% ipython --no-banner

In [1]: import numpy as np

In [2]: np.set_printoptions(precision=2, suppress=True, linewidth=100, sign=" ")

In [3]: def rnd(a):
   ...:     return np.round(a, 2) + 0
   ...: 

In [4]: Q, _ = np.linalg.qr(np.array([[1.4, -1.1, -2.0, -0.5, 0.5, 0.9],
   ...:     [1.1, 0.7, -0.9, 0.7, -1.0, -0.6],
   ...:     [-0.8, -0.1, -0.4, 0.3, -0.4, 0.0],
   ...:     [1.7, 0.4, -0.5, 0.8, -0.8, 0.6],
   ...:     [-0.4, -0.9, 0.3, -0.6, 1.7, 2.4],
   ...:     [0.8, -0.7, -0.7, 0.3, 0.4, -1.8]]))

In [5]: evals = np.array([7, 0, 6, 5, 0, 8])

In [6]: X = Q @ np.diag(evals) @ Q.T

In [7]: rnd(X)
Out[7]: 
array([[ 3.86,  2.23, -0.09,  1.35, -1.19, -1.13],
       [ 2.23,  2.38, -0.02,  0.01, -1.8 ,  1.51],
       [-0.09, -0.02,  6.08,  0.2 ,  0.18, -1.08],
       [ 1.35,  0.01,  0.2 ,  6.45,  1.69, -0.15],
       [-1.19, -1.8 ,  0.18,  1.69,  1.82, -1.43],
       [-1.13,  1.51, -1.08, -0.15, -1.43,  5.42]])

In [8]: left, s, Vh = np.linalg.svd(X)

In [9]: np.argmax(s[:-1] / (s[1:] + 1e-6)) + 1
Out[9]: np.int64(4)

In [10]: rnd(s)
Out[10]: array([ 8.,  7.,  6.,  5.,  0.,  0.])

In [11]: out = left[:, :4] @ np.diag(s[:4]) @ Vh[:4]

In [12]: np.linalg.matrix_rank(out)
Out[12]: np.int64(4)

In [13]: rnd(out)
Out[13]: 
array([[ 3.86,  2.23, -0.09,  1.35, -1.19, -1.13],
       [ 2.23,  2.38, -0.02,  0.01, -1.8 ,  1.51],
       [-0.09, -0.02,  6.08,  0.2 ,  0.18, -1.08],
       [ 1.35,  0.01,  0.2 ,  6.45,  1.69, -0.15],
       [-1.19, -1.8 ,  0.18,  1.69,  1.82, -1.43],
       [-1.13,  1.51, -1.08, -0.15, -1.43,  5.42]])

In [14]: r0, v = out[2], out[4]

In [15]: rnd(r0 @ v)
Out[15]: np.float64(3.43)

In [16]: pr = (r0 @ v) / (r0 @ r0) * r0

In [17]: rnd(pr)
Out[17]: array([-0.01,  0.  ,  0.55,  0.02,  0.02, -0.1 ])

In [18]: rnd((v - pr) @ r0)
Out[18]: np.float64(0.0)

In [19]: E = np.array([[2.0, -1.0, 0.0, 1.0],
    ...:     [2.0, -2.0, 1.0, 1.0],
    ...:     [2.0, -3.0, 2.0, 1.0],
    ...:     [2.0, -5.0, 1.0, 4.0]])

In [20]: np.linalg.cond(E) > 100
Out[20]: np.True_

In [21]: np.argsort(-np.linalg.norm(E, axis=0).round(6), kind="stable")[:3]
Out[21]: array([ 1,  3,  0])

In [22]: np.unique(E.round(6), axis=0).shape
Out[22]: (4, 4)

In [23]: np.abs(np.diag(np.linalg.qr(E)[1])) > 1e-9
Out[23]: array([ True,  True,  True, False])

In [24]: np.allclose(E[:-1].T @ np.linalg.lstsq(E[:-1].T, E[-1])[0], E[-1])
Out[24]: False

In [25]: rnd(np.trace(np.linalg.pinv(E) @ E))
Out[25]: np.float64(3.0)

In [26]: W0 = np.load("w.npy")

In [27]: W0
Out[27]: 
array([[ 2.,  3.,  0.],
       [ 2.,  2.,  0.],
       [ 0.,  0.,  3.]])

In [28]: r0, v = W0[2], W0[1]

In [29]: r0 @ r0
Out[29]: np.float64(9.0)

In [30]: r0 @ v
Out[30]: np.float64(0.0)

In [31]: pr = (r0 @ v) / (r0 @ r0) * r0

In [32]: (v - pr) @ r0
Out[32]: np.float64(0.0)

In [33]: pr
Out[33]: array([ 0.,  0.,  0.])

In [34]: rnd(np.linalg.norm(r0 + v) ** 2 + np.linalg.norm(r0 - v) ** 2)
Out[34]: np.float64(34.0)

In [35]: np.outer(r0, v)
Out[35]: 
array([[ 0.,  0.,  0.],
       [ 0.,  0.,  0.],
       [ 6.,  6.,  0.]])

In [36]: v - pr
Out[36]: array([ 2.,  2.,  0.])
